$ python -q
>>> import numpy as np
>>> import numpy.linalg as la
>>> np.set_printoptions(precision=2, suppress=True, linewidth=100, floatmode="fixed")
>>> rd = lambda a: np.round(a, 2) + 0
>>> rng = np.random.default_rng(5289)
>>> data = rng.normal(size=(43, 5))
>>> data = 20 * data / la.norm(data, axis=1, keepdims=True)
>>> rd(data)
array([[ -5.25,   1.38,  -9.97,  -3.86,  16.01],
       [ 12.09,  -2.07, -13.96,   2.13,   7.08],
       [ 15.02,  10.94,   1.72,   6.12,  -3.80],
       [-13.52,   9.69,   1.86,  10.46,  -3.23],
       [ -9.92,  -7.59,   3.33,  -9.48, -11.96],
       [  0.22, -15.24,   5.45, -10.12,  -5.98],
       [  2.47, -14.36,  -8.71,   9.35,   4.96],
       [ -1.25, -16.67,   5.56,  -4.05,   8.55],
       [ -7.10,  -4.87,   3.50,  -8.42,  15.58],
       [ -6.05,   0.14,  -5.07, -13.28, -12.70],
       [  2.76,  -9.11, -10.91, -10.23,  -9.26],
       [ -0.75,  -0.83, -15.51,   6.02, -11.04],
       [ -4.19,  -5.05, -14.87,  -9.97,  -6.03],
       [  7.84,  13.07,  -7.73,  -6.49,  -8.11],
       [ -0.23,   5.99,   6.59,   7.47, -16.28],
       [ -5.51,   7.10, -13.07,   1.09,  12.13],
       [  6.46,  17.47,  -5.36,  -4.26,  -2.46],
       [  2.99,  -1.64,  18.15,   0.25,  -7.68],
       [  9.17,  10.73,  10.34,  -6.80,   6.90],
       [  2.37,   1.02,   9.34,   3.90,  17.05],
       [  8.83,   8.70, -14.36,  -6.03,   1.91],
       [  4.44,   0.90, -19.37,   0.70,   1.94],
       [ 17.28,  -4.43,  -5.05,   6.64,   3.47],
       [ -5.56, -16.74,  -0.29,  -0.85,   9.38],
       [  0.45,  13.19,   9.94,   8.22,   7.71],
       [-12.46,  -9.91,  -4.66,  -0.20,  11.17],
       [ 11.92,  -4.45,  -7.35,   3.04,  13.22],
       [  8.97,  10.49,   7.32,  -5.99,  10.96],
       [ 11.05,  -9.95,  -8.50,   0.25,  10.32],
       [  1.91,   9.22,   5.58, -14.55,  -8.27],
       [-15.91,  -6.43,   9.51,   0.98,  -3.76],
       [ -4.43,  -4.80, -18.89,  -0.71,  -0.05],
       [ -5.50,  17.61,  -3.42,   3.10,  -6.18],
       [ 12.12,  -3.20,  -8.73,   4.74, -12.01],
       [ -4.89,   4.38, -15.30,  -9.60,   5.53],
       [  2.82,  18.57,  -4.78,  -3.32,  -3.63],
       [ 13.13, -12.21,   0.67,  -7.83,   4.09],
       [-10.21,  16.02,  -5.39,  -3.14,  -0.49],
       [ -0.47,   0.33,  10.80,  -8.79,  14.35],
       [  3.76,  -0.37,  13.83,  12.70,  -5.77],
       [-11.96,   5.72,   1.07,  14.04,   5.09],
       [  4.47,   8.78,  -9.58,   1.33, -14.47],
       [-12.93, -14.79,   2.10,   2.58,   1.73]])
>>> vec = np.array([2, -2, 0, 2, 2])
>>> y = data @ vec
>>> rd(la.solve(data.T @ data, data.T @ y))
array([ 2.00, -2.00,  0.00,  2.00,  2.00])
>>> rd(la.lstsq(data, y)[0])
array([ 2.00, -2.00,  0.00,  2.00,  2.00])
>>> rd(la.pinv(data) @ data)
array([[1.00, 0.00, 0.00, 0.00, 0.00],
       [0.00, 1.00, 0.00, 0.00, 0.00],
       [0.00, 0.00, 1.00, 0.00, 0.00],
       [0.00, 0.00, 0.00, 1.00, 0.00],
       [0.00, 0.00, 0.00, 0.00, 1.00]])
>>> y = y + 0.3 * rng.normal(size=43)
>>> rd(y)
array([ 10.90,  46.56,  12.84, -32.66, -47.56,  -0.78,  62.68,  40.01,   9.62, -64.24, -15.10,
       -10.00, -30.17, -39.94, -30.06,   1.07, -35.86,  -5.34,  -2.51,  44.32,  -8.13,  12.67,
        63.39,  39.02,   6.28,  16.57,  65.03,   6.42,  63.44, -60.07, -24.44,  -0.72, -52.59,
        15.83, -26.89, -45.57,  43.18, -59.57,   9.52,  22.17,   2.53, -35.46,  12.79])
>>> b, *_ = la.lstsq(data, y)
>>> b.round()
array([ 2.00, -2.00,  0.00,  2.00,  2.00])
>>> rd(b)
array([ 2.00, -2.01,  0.01,  1.99,  1.99])
>>> [round(float(la.norm(la.solve(data.T @ data + lam * np.eye(5), data.T @ y))), 2) for lam in (0, 1, 10, 100)]
[4.0, 4.0, 3.99, 3.88]
